% ipython --no-banner

In [1]: import numpy as np

In [2]: np.set_printoptions(precision=4, suppress=True, linewidth=140)

In [3]: X = np.array([[-4, 8, 0, 4, -8, 0],
   ...:     [4, 6, 10, -4, -6, -10],
   ...:     [-4, 8, -6, 4, -8, 6],
   ...:     [0, 0, 0, 0, 0, 0],
   ...:     [0, 0, 0, 0, 0, 0],
   ...:     [0, 0, 0, 0, 0, 0]])

In [4]: rank = np.linalg.matrix_rank(X)

In [5]: rank
Out[5]: np.int64(3)

In [6]: null = np.linalg.svd(X)[2][rank:].T

In [7]: np.round(X @ null, 4) + 0
Out[7]: 
array([[0., 0., 0.],
       [0., 0., 0.],
       [0., 0., 0.],
       [0., 0., 0.],
       [0., 0., 0.],
       [0., 0., 0.]])

In [8]: np.allclose(X @ null, 0)
Out[8]: True

In [9]: np.linalg.matrix_power(X, 3)
Out[9]: 
array([[ -448,  1120,  -320,   448, -1120,   320],
       [  720,   632,  1480,  -720,  -632, -1480],
       [ -880,  1312, -1016,   880, -1312,  1016],
       [    0,     0,     0,     0,     0,     0],
       [    0,     0,     0,     0,     0,     0],
       [    0,     0,     0,     0,     0,     0]])

In [10]: np.trace(X)
Out[10]: np.int64(-4)

In [11]: X @ X
Out[11]: 
array([[  48,   16,   80,  -48,  -16,  -80],
       [ -32,  148,    0,   32, -148,    0],
       [  72,  -32,  116,  -72,   32, -116],
       [   0,    0,    0,    0,    0,    0],
       [   0,    0,    0,    0,    0,    0],
       [   0,    0,    0,    0,    0,    0]])

In [12]: np.allclose(X @ X.T, X.T @ X)
Out[12]: False

In [13]: round(np.linalg.det(X), 4)
Out[13]: np.float64(0.0)

In [14]: np.sort(np.abs(np.linalg.eigvals(X)))
Out[14]: array([ 0.    ,  0.    ,  0.    ,  2.2112, 11.465 , 13.2538])

In [15]: data = np.loadtxt("a.csv", delimiter=",")

In [16]: print(data)
[[ 7.  4.  6.]
 [ 4.  7.  6.]
 [ 6.  6. 12.]]

In [17]: x0 = np.ones(3)

In [18]: for _ in range(3):
    ...:     x0 = data @ x0
    ...:     x0 /= np.linalg.norm(x0)
    ...:     print(round(x0 @ data @ x0, 4))
    ...: 
19.9844
19.9996
20.0

In [19]: x0
Out[19]: array([0.4854, 0.4854, 0.7271])

In [20]: hat = np.triu(np.array([[1, 0, 0], [2, 2, 1], [1, 0, 1]]), 1) + np.eye(3)

In [21]: A2 = hat @ data @ np.linalg.inv(hat)

In [22]: round(float(np.linalg.det(A2)), 4)
Out[22]: 180.0

In [23]: np.poly(A2)
Out[23]: array([   1.,  -26.,  129., -180.])

In [24]: np.linalg.matrix_rank(A2)
Out[24]: np.int64(3)

In [25]: M = np.loadtxt("run9.csv", delimiter=",")

In [26]: M
Out[26]: 
array([[  0.4   ,  -2.1   , -10.4862],
       [ -0.3   ,  -1.6   ,  -8.039 ],
       [ -0.9   ,  -0.7   ,  -3.5575],
       [ -0.8   ,  -0.7   ,  -3.5352],
       [  0.1   ,   0.3   ,   1.5264],
       [ -0.5   ,  -0.3   ,  -1.4915],
       [  0.4   ,  -0.9   ,  -4.5198],
       [ -0.7   ,  -1.2   ,  -5.982 ],
       [  0.6   ,   1.    ,   4.9945],
       [ -0.3   ,   0.3   ,   1.5401],
       [  1.4   ,   0.8   ,   4.0132],
       [  0.    ,   0.1   ,   0.4724],
       [  0.1   ,   0.    ,  -0.0318],
       [ -0.7   ,  -0.6   ,  -3.001 ],
       [  0.8   ,   1.1   ,   5.5639],
       [ -1.9   ,   1.3   ,   6.5012],
       [  1.2   ,  -1.8   ,  -8.9889],
       [  1.1   ,  -0.6   ,  -2.98  ],
       [ -0.4   ,  -0.8   ,  -4.0005],
       [ -1.6   ,  -0.2   ,  -1.0029],
       [  2.1   ,   1.2   ,   6.0157],
       [ -0.6   ,  -1.5   ,  -7.4408],
       [  0.3   ,   0.6   ,   3.0237],
       [  0.5   ,   0.    ,   0.002 ],
       [ -0.5   ,   3.3   ,  16.4656],
       [  1.    ,  -0.7   ,  -3.5148]])

In [27]: left, sig, Vh = np.linalg.svd(M, full_matrices=False)

In [28]: np.cumsum(sig ** 2) / np.sum(sig ** 2)
Out[28]: array([0.977, 1.   , 1.   ])

In [29]: sig
Out[29]: array([30.2053,  4.6333,  0.0279])

In [30]: print((sig > 1e-8).sum())
3

In [31]: sig / sig[0]
Out[31]: array([1.    , 0.1534, 0.0009])

In [32]: feats = np.array([[0.0, -1.0, 0.0], [1.0, 0.0, 0.0], [0.0, 0.0, 1.0]])

In [33]: # splits into 2 blocks

In [34]: x0 = np.array([0, 0, 0])

In [35]: h1 = np.maximum(feats @ x0, 0)

In [36]: np.maximum(feats @ x0, 0) - np.maximum(-feats @ x0, 0)
Out[36]: array([0., 0., 0.])

In [37]: np.maximum(feats @ (3 * x0), 0)
Out[37]: array([0., 0., 0.])

In [38]: np.flatnonzero(h1 > 1e-9)
Out[38]: array([], dtype=int64)

In [39]: E = np.loadtxt("mat.csv", delimiter=",")

In [40]: E
Out[40]: 
array([[0.2   , 0.2   , 0.    , 0.2   , 0.2   , 0.2   , 0.    ],
       [0.    , 1.    , 0.    , 0.    , 0.    , 0.    , 0.    ],
       [0.3333, 0.    , 0.3333, 0.    , 0.    , 0.3333, 0.    ],
       [0.    , 0.    , 0.3333, 0.3333, 0.3333, 0.    , 0.    ],
       [0.    , 0.    , 0.3333, 0.    , 0.3333, 0.    , 0.3333],
       [0.    , 0.    , 0.    , 0.    , 0.    , 1.    , 0.    ],
       [0.5   , 0.    , 0.    , 0.    , 0.    , 0.    , 0.5   ]])

In [41]: # rows sum to 1

In [42]: np.allclose(E, E.T)
Out[42]: False

In [43]: round(np.trace(E), 4)
Out[43]: np.float64(3.7)
